$ python3 -q
>>> import numpy as np
>>> from numpy import linalg as LA
>>> np.set_printoptions(precision=3, suppress=True, linewidth=100)
>>> rd = lambda a: np.round(a, 3) + 0
>>> W0 = np.loadtxt("m.csv", delimiter=",")
>>> W0
array([[ -3.443,  -5.737,  10.344],
       [  2.756,   4.652,  -8.304],
       [  1.214,   1.973,  -3.613],
       [  6.805,  11.384, -20.496],
       [  1.502,   2.543,  -4.567],
       [ -5.86 ,  -9.752,  17.565],
       [  0.876,   1.422,  -2.605],
       [ -0.817,  -1.385,   2.502],
       [ -0.79 ,  -1.29 ,   2.238],
       [  1.902,   3.186,  -5.688],
       [  3.127,   5.18 ,  -9.311],
       [ -0.547,  -0.915,   1.689],
       [ -0.365,  -0.599,   1.079],
       [ -3.798,  -6.38 ,  11.457]])
>>> r0, v = W0[1], W0[2]
>>> print(rd(r0 @ r0))
98.193
>>> pr = (r0 @ v) / (r0 @ r0) * r0
>>> rd(pr)
array([ 1.194,  2.015, -3.596])
>>> LA.matrix_rank(np.outer(r0, v))
np.int64(1)
>>> D = LA.norm(W0[:, None] - W0[None], axis=-1)
>>> rd(D[:5, :5])
array([[ 0.   , 22.229, 16.611, 36.732, 17.758],
       [22.229,  0.   ,  5.618, 14.504,  4.471],
       [16.611,  5.618,  0.   , 20.121,  1.148],
       [36.732, 14.504, 20.121,  0.   , 18.974],
       [17.758,  4.471,  1.148, 18.974,  0.   ]])
>>> LA.matrix_rank(D ** 2)
np.int64(5)
>>> (D + 1e9 * np.eye(14)).round(6).argmin(axis=1)
array([13, 10,  4, 10,  2, 13,  2,  8,  7,  4,  1,  8, 11,  0])
>>> B = np.c_[W0[:, :2] @ np.array([[2, -7], [9, -3]]), np.array([2, 2, 0, 0, 2, 1, 1, 0, 1, 2, 0, 1, 1, 0])]
>>> rd(B)
array([[-58.519,  41.312,   2.   ],
       [ 47.38 , -33.248,   2.   ],
       [ 20.185, -14.417,   0.   ],
       [116.066, -81.787,   0.   ],
       [ 25.891, -18.143,   2.   ],
       [-99.488,  70.276,   1.   ],
       [ 14.55 , -10.398,   1.   ],
       [-14.099,   9.874,   0.   ],
       [-13.19 ,   9.4  ,   1.   ],
       [ 32.478, -22.872,   2.   ],
       [ 52.874, -37.429,   0.   ],
       [ -9.329,   6.574,   1.   ],
       [ -6.121,   4.352,   1.   ],
       [-65.016,  45.726,   0.   ]])
>>> rd(LA.lstsq(W0, B[:, 0])[0])
array([2., 9., 0.])
>>> print(LA.matrix_rank(np.c_[W0, B]))
4
>>> P = W0 @ LA.solve(W0.T @ W0, W0.T)
>>> rd(P @ W0[:, 0])
array([-3.443,  2.756,  1.214,  6.805,  1.502, -5.86 ,  0.876, -0.817, -0.79 ,  1.902,  3.127,
       -0.547, -0.365, -3.798])
>>> rd(np.trace(P))
np.float64(3.0)
>>> F = np.loadtxt("block8.csv", delimiter=",")
>>> F
array([[ 2.,  3.,  3.],
       [ 5.,  3.,  6.],
       [ 7.,  4.,  6.],
       [10.,  4.,  8.],
       [11.,  6.,  8.],
       [14.,  6.,  8.],
       [16.,  6.,  9.],
       [19.,  9., 11.],
       [21., 10., 14.],
       [22., 12., 14.],
       [25., 12., 16.],
       [26., 15., 17.],
       [28., 17., 17.],
       [30., 17., 18.],
       [33., 18., 19.],
       [33., 20., 20.],
       [35., 21., 20.],
       [35., 23., 20.],
       [38., 24., 23.],
       [38., 25., 25.],
       [40., 26., 26.],
       [40., 27., 28.]])
>>> Z = F[[2, 19]].astype(float)
>>> for _ in range(5):
...     z = LA.norm(F[:, None] - Z, axis=-1).argmin(axis=1)
...     Z = np.array([F[z == j].mean(axis=0) for j in range(2)])
... 
>>> print(z)
[0 0 0 0 0 0 0 0 0 0 1 1 1 1 1 1 1 1 1 1 1 1]
>>> rd(Z[1] - Z[0])
array([20.717, 14.117, 12.05 ])
>>> rd(Z)
array([[12.7  ,  6.3  ,  8.7  ],
       [33.417, 20.417, 20.75 ]])
>>> x = np.array([-4, -2, 6])
>>> target = F @ x
>>> print(target)
[  4.  10.   0.   0.  -8. -20. -22. -28. -20. -28. -28. -32. -44. -46. -54. -52. -62. -66. -62.
 -52. -56. -46.]
>>> rng = np.random.default_rng(95)
>>> target = target + 0.05 * rng.normal(size=22)
>>> print(rd(target))
[  3.99    9.988   0.106   0.006  -8.026 -19.93  -21.957 -27.987 -19.972 -28.054 -27.999 -32.004
 -44.136 -45.945 -53.972 -51.99  -61.952 -66.036 -61.982 -52.031 -55.954 -46.007]
>>> coef, *_ = LA.lstsq(F, target)
>>> coef.round()
array([-4., -2.,  6.])
>>> rd(LA.norm(target - F @ coef))
np.float64(0.218)
>>> print([round(float(LA.norm(LA.solve(F.T @ F + lam * np.eye(3), F.T @ target))), 2) for lam in (0, 1, 10, 100)])
[7.48, 7.27, 5.78, 2.13]
>>> B = np.c_[F[:, :1] @ np.array([[1]]), np.array([-2, -2, -9, 6, -6, 3, -7, 9, 8, 3, 1, 0, -2, 9, -5, -7, -2, 0, -8, -8, -2, 2])]
>>> B
array([[ 2., -2.],
       [ 5., -2.],
       [ 7., -9.],
       [10.,  6.],
       [11., -6.],
       [14.,  3.],
       [16., -7.],
       [19.,  9.],
       [21.,  8.],
       [22.,  3.],
       [25.,  1.],
       [26.,  0.],
       [28., -2.],
       [30.,  9.],
       [33., -5.],
       [33., -7.],
       [35., -2.],
       [35.,  0.],
       [38., -8.],
       [38., -8.],
       [40., -2.],
       [40.,  2.]])
>>> LA.matrix_rank(B)
np.int64(2)
>>> x = np.array([0, -3, -1])
>>> h1 = np.maximum(F @ x, 0)
>>> print(rd(np.tanh(F @ x)))
[-1. -1. -1. -1. -1. -1. -1. -1. -1. -1. -1. -1. -1. -1. -1. -1. -1. -1. -1. -1. -1. -1.]
>>> print(F.T @ h1)
[0. 0. 0.]
>>> np.maximum(F @ x, 0) - np.maximum(-F @ x, 0)
array([ -12.,  -15.,  -18.,  -20.,  -26.,  -26.,  -27.,  -38.,  -44.,  -50.,  -52.,  -62.,  -68.,
        -69.,  -73.,  -80.,  -83.,  -89.,  -95., -100., -104., -109.])
>>> np.maximum(F @ (3 * x), 0)
array([0., 0., 0., 0., 0., 0., 0., 0., 0., 0., 0., 0., 0., 0., 0., 0., 0., 0., 0., 0., 0., 0.])
>>> data = np.load("x.npy")
>>> data
array([[4., 3., 3.],
       [3., 4., 3.],
       [3., 3., 4.]])
>>> data @ np.ones(3)
array([10., 10., 10.])
>>> np.allclose(data @ data.T, data.T @ data)
True
>>> x = np.array([1, -2, 3])
>>> target = data @ x
>>> coef, lr = np.zeros(3), 1 / LA.norm(data, 2) ** 2
>>> for i in range(30):
...     coef -= lr * data.T @ (data @ coef - target)
...     if i % 5 == 0: print(i, round(LA.norm(data @ coef - target), 3))
... 
0 3.523
5 3.351
10 3.187
15 3.03
20 2.882
25 2.741
>>> rd(LA.cond(data))
np.float64(10.0)
>>> z = rng.permutation(3)
>>> print(z)
[0 2 1]
>>> B = data[z][:, z]
>>> print(B)
[[4. 3. 3.]
 [3. 4. 3.]
 [3. 3. 4.]]
>>> np.allclose(B, data)
True
>>> rd(np.sort(np.abs(LA.eigvals(B))))
array([ 1.,  1., 10.])
>>> rd(LA.det(B)), rd(LA.det(data[z]))
(np.float64(10.0), np.float64(-10.0))
>>> L = LA.cholesky(data)
>>> LA.eigvalsh(data).min() > 0
np.True_
>>> rd(L)
array([[2.   , 0.   , 0.   ],
       [1.5  , 1.323, 0.   ],
       [1.5  , 0.567, 1.195]])
>>> z = rng.integers(0, 3, 4)
>>> feats = np.triu((z[:, None] == z) & (rng.random((4, 4)) < 0.8), 1).astype(int)
>>> feats += feats.T
>>> feats
array([[0, 0, 0, 1],
       [0, 0, 0, 0],
       [0, 0, 0, 0],
       [1, 0, 0, 0]])
>>> z = W0[:, 1] > np.median(W0[:, 1])
>>> r0 = W0[z].mean(axis=0) - W0[~z].mean(axis=0)
>>> print(np.argsort(-np.abs(r0).round(6), kind="stable"))
[2 1 0]
>>> z.astype(int)
array([0, 1, 1, 1, 1, 0, 1, 0, 0, 1, 1, 0, 0, 0])
>>> U, sv, VT = LA.svd(feats)
>>> vecs = VT[:(sv > 1e-8).sum()]
>>> x = feats[3] + 5 * feats[1] + rng.integers(2) * np.eye(4)[3]
>>> x
array([1., 0., 0., 1.])
>>> LA.matrix_rank(np.vstack([feats, x]))
np.int64(2)
>>> vecs.T @ vecs
array([[1., 0., 0., 0.],
       [0., 0., 0., 0.],
       [0., 0., 0., 0.],
       [0., 0., 0., 1.]])
>>> print(np.allclose(vecs.T @ vecs @ x, x))
True
>>> np.diag(vecs.T @ vecs)
array([1., 0., 0., 1.])
>>> arr = np.array([[1, -2, -2, -2], [-2, 1, -2, -2], [-2, -2, 1, -2], [-2, -2, -2, 1]])
>>> arr @ (-1.0) ** np.arange(4)
array([ 3., -3.,  3., -3.])
>>> np.allclose(arr @ arr.T, arr.T @ arr)
True
>>> np.fft.fft(arr[0])
array([-5.+0.j,  3.+0.j,  3.+0.j,  3.+0.j])
>>> print(rd(np.poly(arr)))
[   1.   -4.  -18.  108. -135.]
>>> np.einsum("ij,ji->", arr, arr)
np.int64(52)
>>> rd(LA.det(2 * arr)), rd(LA.det(arr))
(np.float64(-2160.0), np.float64(-135.0))
>>> print(np.einsum("ii->", arr))
4
>>> m1 = np.loadtxt("test7.csv", delimiter=",")
>>> rd(m1)
array([[ 0.903,  1.777,  1.971,  1.068],
       [-2.348, -0.217,  1.688, -0.771],
       [ 1.625, -1.06 ,  1.249, -1.917],
       [-0.181,  2.161, -0.839, -1.895]])
>>> x = np.array([0, 5, 2, 4])
>>> target = m1 @ x
>>> print(rd(target))
[ 17.1    -0.789 -10.468   1.547]
>>> rd(LA.solve(m1.T, m1[3]))
array([0., 0., 0., 1.])
>>> rd(LA.solve(m1, -1 * target))
array([ 0., -5., -2., -4.])
>>> print(rd(LA.solve(m1, m1[:, 1])))
[0. 1. 0. 0.]
>>> z = rng.permutation(4)
>>> z
array([2, 0, 1, 3])
>>> B = m1[z][:, z]
>>> print(np.allclose(B, m1))
False
>>> rd(np.sort(np.abs(LA.eigvals(B))))
array([3., 3., 3., 3.])
>>> print(rd(LA.det(B)), rd(LA.det(m1[z])))
-81.0 -81.0
>>> rd(np.trace(B))
np.float64(0.04)
>>> print(rd(B))
[[ 1.249  1.625 -1.06  -1.917]
 [ 1.971  0.903  1.777  1.068]
 [ 1.688 -2.348 -0.217 -0.771]
 [-0.839 -0.181  2.161 -1.895]]
>>> rd(np.diag(B))
array([ 1.249,  0.903, -0.217, -1.895])
>>> th = np.radians(30)
>>> r_ = np.eye(4)
>>> r_[1, 1] = r_[2, 2] = np.cos(th)
>>> r_[1, 2], r_[2, 1] = -np.sin(th), np.sin(th)
>>> rd(r_)
array([[ 1.   ,  0.   ,  0.   ,  0.   ],
       [ 0.   ,  0.866, -0.5  ,  0.   ],
       [ 0.   ,  0.5  ,  0.866,  0.   ],
       [ 0.   ,  0.   ,  0.   ,  1.   ]])
>>> B = m1 @ r_.T
>>> np.allclose(m1 @ m1.T, B @ B.T)
True
>>> rd(LA.det(r_)), rd(np.trace(r_))
(np.float64(1.0), np.float64(3.732))
>>> rd(B)
array([[ 0.903,  0.553,  2.596,  1.068],
       [-2.348, -1.031,  1.353, -0.771],
       [ 1.625, -1.543,  0.552, -1.917],
       [-0.181,  2.291,  0.354, -1.895]])
>>> print(rd(LA.svd(m1, compute_uv=False)), rd(LA.svd(B, compute_uv=False)))
[3. 3. 3. 3.] [3. 3. 3. 3.]
>>> W = np.array([[1, 2, 1, 3, 1, 1],
...     [2, 1, 0, 1, 1, 0],
...     [3, 3, 3, 0, 3, 1],
...     [3, 1, 1, 2, 3, 2]])
>>> coef = np.array([1, 3, 2, 3, 1, 3])
>>> hid = np.maximum(B @ W + coef, 0)
>>> (hid > 0).mean(axis=0)
array([0.5 , 1.  , 1.  , 0.75, 0.25, 0.75])
>>> print((hid > 0).astype(int))
[[1 1 1 1 1 1]
 [0 1 1 0 0 1]
 [0 1 1 1 0 1]
 [1 1 1 1 0 0]]
>>> Z = np.array([[-3, 1], [3, 0], [3, 3], [-1, -2], [-1, 2], [-3, -1]])
>>> (hid @ Z).round(6).argmax(axis=1)
array([1, 0, 0, 0])
>>> rd(hid @ Z)
array([[-11.831,  50.74 ],
       [  9.121,   8.361],
       [ 16.905,   3.751],
       [ 11.955,   1.818]])
>>> mat = np.minimum.outer(np.arange(1, 5), np.arange(1, 5)) * 4
>>> mat
array([[ 4,  4,  4,  4],
       [ 4,  8,  8,  8],
       [ 4,  8, 12, 12],
       [ 4,  8, 12, 16]])
>>> x = np.array([3, 0, 1, 1])
>>> target = mat @ x
>>> coef, lr = np.zeros(4), 1 / LA.norm(mat, 2) ** 2
>>> for i in range(25):
...     coef -= lr * mat.T @ (mat @ coef - target)
...     if i % 5 == 0: print(i, round(LA.norm(mat @ coef - target), 3))
... 
0 5.806
5 5.532
10 5.28
15 5.049
20 4.838
>>> rd(coef)
array([0.738, 0.969, 1.067, 1.094])
>>> x = np.ones(3)
>>> for _ in range(4):
...     x = data @ x
...     x /= LA.norm(x)
...     print(round(x @ data @ x, 3))
... 
10.0
10.0
10.0
10.0
>>> rd(x)
array([0.577, 0.577, 0.577])
>>> print(rd(LA.eigvalsh(data)[-1]))
10.0
>>> A = np.load("dump.npy")
>>> rd(A)
array([[-0.707,  0.   ,  0.   ,  0.707],
       [ 0.   ,  1.   ,  0.   ,  0.   ],
       [ 0.   ,  0.   ,  1.   ,  0.   ],
       [-0.707,  0.   ,  0.   , -0.707]])
>>> w, vecs = LA.eigh(arr)
>>> x = np.array([-2, 1, -2, -2])
>>> rd(LA.eigvalsh(arr[1:, 1:]))
array([-3.,  3.,  3.])
>>> rd(x @ arr @ x / (x @ x)), w[0], w[-1]
(np.float64(-0.846), np.float64(-5.0), np.float64(3.0))
